% ipython --no-banner

In [1]: import numpy as np

In [2]: np.set_printoptions(precision=3, suppress=True, linewidth=100, legacy="1.25")

In [3]: M = np.load("case4.npy")

In [4]: M
Out[4]: 
array([[2, 1, 0, 3, 1, 1],
       [2, 1, 0, 3, 1, 1],
       [3, 2, 1, 3, 2, 1]])

In [5]: U, sv, Vt = np.linalg.svd(M)

In [6]: sv.round(3) + 0
Out[6]: array([7.639, 1.283, 0.   ])

In [7]: np.argmax(sv[:-1] / (sv[1:] + 1e-6)) + 1
Out[7]: 2

In [8]: M2 = U[:, :2] @ np.diag(sv[:2]) @ Vt[:2]

In [9]: M2.round(3) + 0
Out[9]: 
array([[2., 1., 0., 3., 1., 1.],
       [2., 1., 0., 3., 1., 1.],
       [3., 2., 1., 3., 2., 1.]])

In [10]: np.linalg.matrix_rank(M2)
Out[10]: 2

In [11]: round(float(np.abs(M - M2).max()), 3)
Out[11]: 0.0

In [12]: W0 = np.loadtxt("arr.csv", delimiter=",")

In [13]: W0
Out[13]: 
array([[ 0.,  0.,  0.,  0.],
       [ 4., 36., 21., 30.],
       [ 0.,  0.,  0.,  0.],
       [ 0.,  4.,  7.,  0.],
       [ 0.,  0.,  0.,  0.],
       [ 0.,  0.,  0.,  0.],
       [ 0.,  8.,  3.,  8.],
       [ 4., 14., 16.,  4.],
       [ 0.,  0.,  3.,  0.],
       [ 0.,  0.,  0.,  0.],
       [ 0.,  0.,  0.,  0.],
       [ 4., 38., 28., 28.],
       [ 0.,  0.,  0.,  0.],
       [ 2., 15., 10., 11.],
       [ 0.,  0.,  0.,  0.],
       [ 4., 42., 24., 36.]])

In [14]: Xs = W0 - W0.mean(axis=0)

In [15]: evecs = np.linalg.svd(Xs)[2][:1]

In [16]: M2 = Xs - Xs @ evecs.T @ evecs

In [17]: M2.std(axis=0)
Out[17]: array([0.701, 0.278, 2.508, 2.071])

In [18]: (Xs @ evecs.T).std(axis=0)
Out[18]: array([21.064])

In [19]: Xs = (W0 - W0.mean(axis=0)) / W0.std(axis=0)

In [20]: Xs.std(axis=0)
Out[20]: array([1., 1., 1., 1.])

In [21]: beta = np.linalg.lstsq(np.delete(Xs, 2, axis=1), Xs[:, 2])[0]

In [22]: beta
Out[22]: array([-0.163,  2.756, -1.668])

In [23]: vec = np.array([4, -4, -4, 5])

In [24]: rhs = W0 @ vec

In [25]: np.round(np.linalg.pinv(W0) @ W0, 3) + 0
Out[25]: 
array([[1., 0., 0., 0.],
       [0., 1., 0., 0.],
       [0., 0., 1., 0.],
       [0., 0., 0., 1.]])

In [26]: np.linalg.lstsq(W0, rhs)[0]
Out[26]: array([ 4., -4., -4.,  5.])

In [27]: rng = np.random.default_rng(55)

In [28]: rhs = rhs + 0.02 * rng.normal(size=16)

In [29]: rhs
Out[29]: 
array([   0.017,  -62.06 ,   -0.006,  -43.971,   -0.025,    0.001,   -3.97 ,  -84.023,  -11.984,
          0.038,    0.009, -107.967,   -0.003,  -37.008,    0.009,  -68.029])

In [30]: beta, *_ = np.linalg.lstsq(W0, rhs)

In [31]: np.round(W0.T @ (rhs - W0 @ beta), 3) + 0
Out[31]: array([0., 0., 0., 0.])

In [32]: F = np.load("mat.npy")

In [33]: F
Out[33]: 
array([[ 2., -2.],
       [-2.,  3.]])

In [34]: M2 = np.array([[1, -2, 0], [1, 2, -2]])

In [35]: np.einsum("ik,kj->ij", F, M2)
Out[35]: 
array([[ 0., -8.,  4.],
       [ 1., 10., -6.]])

In [36]: np.linalg.matrix_rank(np.vstack([F, M2.T]))
Out[36]: 2

In [37]: M2.T @ F.T
Out[37]: 
array([[ 0.,  1.],
       [-8., 10.],
       [ 4., -6.]])

In [38]: vec = np.ones(2)

In [39]: for _ in range(5):
    ...:     vec = F @ vec
    ...:     vec /= np.linalg.norm(vec)
    ...:     print(round(vec @ F @ vec, 3))
    ...: 
3.0
4.538
4.561
4.562
4.562

In [40]: vec
Out[40]: array([-0.615,  0.788])

In [41]: M2 = np.linalg.inv(F)

In [42]: F @ M2
Out[42]: 
array([[1., 0.],
       [0., 1.]])

In [43]: np.linalg.det(F) * M2
Out[43]: 
array([[3., 2.],
       [2., 2.]])

In [44]: np.linalg.inv(M2)
Out[44]: 
array([[ 2., -2.],
       [-2.,  3.]])

In [45]: ev, evecs = np.linalg.eig(F)

In [46]: np.sort(np.linalg.eigvals(F.T))
Out[46]: array([0.438, 4.562])

In [47]: np.sort(np.linalg.eigvals(F @ F))
Out[47]: array([ 0.192, 20.808])

In [48]: F @ evecs[:, 0] - ev[0] * evecs[:, 0]
Out[48]: array([0., 0.])

In [49]: np.sort(np.linalg.eigvals(np.linalg.inv(F)))
Out[49]: array([0.219, 2.281])

In [50]: ev
Out[50]: array([0.438, 4.562])

In [51]: np.prod(ev)
Out[51]: 2.0
